In [1]: import numpy as np

In [2]: np.set_printoptions(precision=3, suppress=True, linewidth=160, legacy="1.25")

In [3]: m1 = np.loadtxt("case5.csv", delimiter=",")

In [4]: m1
Out[4]: 
array([[ 0.56, -0.68,  0.04, -0.36,  0.4 , -0.2 , -0.04,  0.12],
       [ 0.  ,  0.  ,  0.  ,  0.  ,  0.  ,  0.  ,  0.  ,  0.  ],
       [-0.42,  0.51, -0.03,  0.27, -0.3 ,  0.15,  0.03, -0.09],
       [-1.26,  1.53, -0.09,  0.81, -0.9 ,  0.45,  0.09, -0.27],
       [ 1.82, -2.21,  0.13, -1.17,  1.3 , -0.65, -0.13,  0.39],
       [ 0.84, -1.02,  0.06, -0.54,  0.6 , -0.3 , -0.06,  0.18],
       [ 0.84, -1.02,  0.06, -0.54,  0.6 , -0.3 , -0.06,  0.18],
       [-0.98,  1.19, -0.07,  0.63, -0.7 ,  0.35,  0.07, -0.21],
       [ 0.98, -1.19,  0.07, -0.63,  0.7 , -0.35, -0.07,  0.21]])

In [5]: np.linalg.matrix_rank(m1)
Out[5]: 1

In [6]: np.count_nonzero(m1)
Out[6]: 64

In [7]: m1.mean(axis=0)
Out[7]: array([ 0.264, -0.321,  0.019, -0.17 ,  0.189, -0.094, -0.019,  0.057])

In [8]: round(float(np.linalg.norm(m1, 2) / np.linalg.norm(m1)), 3)
Out[8]: 1.0

In [9]: np.linalg.matrix_rank(m1, rtol=0.1)
Out[9]: 1

In [10]: np.linalg.cond(m1) > 100
Out[10]: True

In [11]: rng = np.random.default_rng(25647)

In [12]: Y = m1 + rng.integers(-2, 3, (9, 1)) @ rng.integers(-2, 3, (1, 8))

In [13]: Y
Out[13]: 
array([[ 2.56, -0.68,  2.04, -1.36, -0.6 , -2.2 , -2.04,  1.12],
       [ 0.  ,  0.  ,  0.  ,  0.  ,  0.  ,  0.  ,  0.  ,  0.  ],
       [-2.42,  0.51, -2.03,  1.27,  0.7 ,  2.15,  2.03, -1.09],
       [ 2.74,  1.53,  3.91, -1.19, -2.9 , -3.55, -3.91,  1.73],
       [ 5.82, -2.21,  4.13, -3.17, -0.7 , -4.65, -4.13,  2.39],
       [-3.16, -1.02, -3.94,  1.46,  2.6 ,  3.7 ,  3.94, -1.82],
       [ 4.84, -1.02,  4.06, -2.54, -1.4 , -4.3 , -4.06,  2.18],
       [ 1.02,  1.19,  1.93, -0.37, -1.7 , -1.65, -1.93,  0.79],
       [ 0.98, -1.19,  0.07, -0.63,  0.7 , -0.35, -0.07,  0.21]])

In [14]: Y - m1
Out[14]: 
array([[ 2.,  0.,  2., -1., -1., -2., -2.,  1.],
       [ 0.,  0.,  0.,  0.,  0.,  0.,  0.,  0.],
       [-2.,  0., -2.,  1.,  1.,  2.,  2., -1.],
       [ 4.,  0.,  4., -2., -2., -4., -4.,  2.],
       [ 4.,  0.,  4., -2., -2., -4., -4.,  2.],
       [-4.,  0., -4.,  2.,  2.,  4.,  4., -2.],
       [ 4.,  0.,  4., -2., -2., -4., -4.,  2.],
       [ 2.,  0.,  2., -1., -1., -2., -2.,  1.],
       [ 0.,  0.,  0.,  0.,  0.,  0.,  0.,  0.]])

In [15]: np.round(np.linalg.svd(Y - m1, compute_uv=False), 3) + 0
Out[15]: array([19.,  0.,  0.,  0.,  0.,  0.,  0.,  0.])
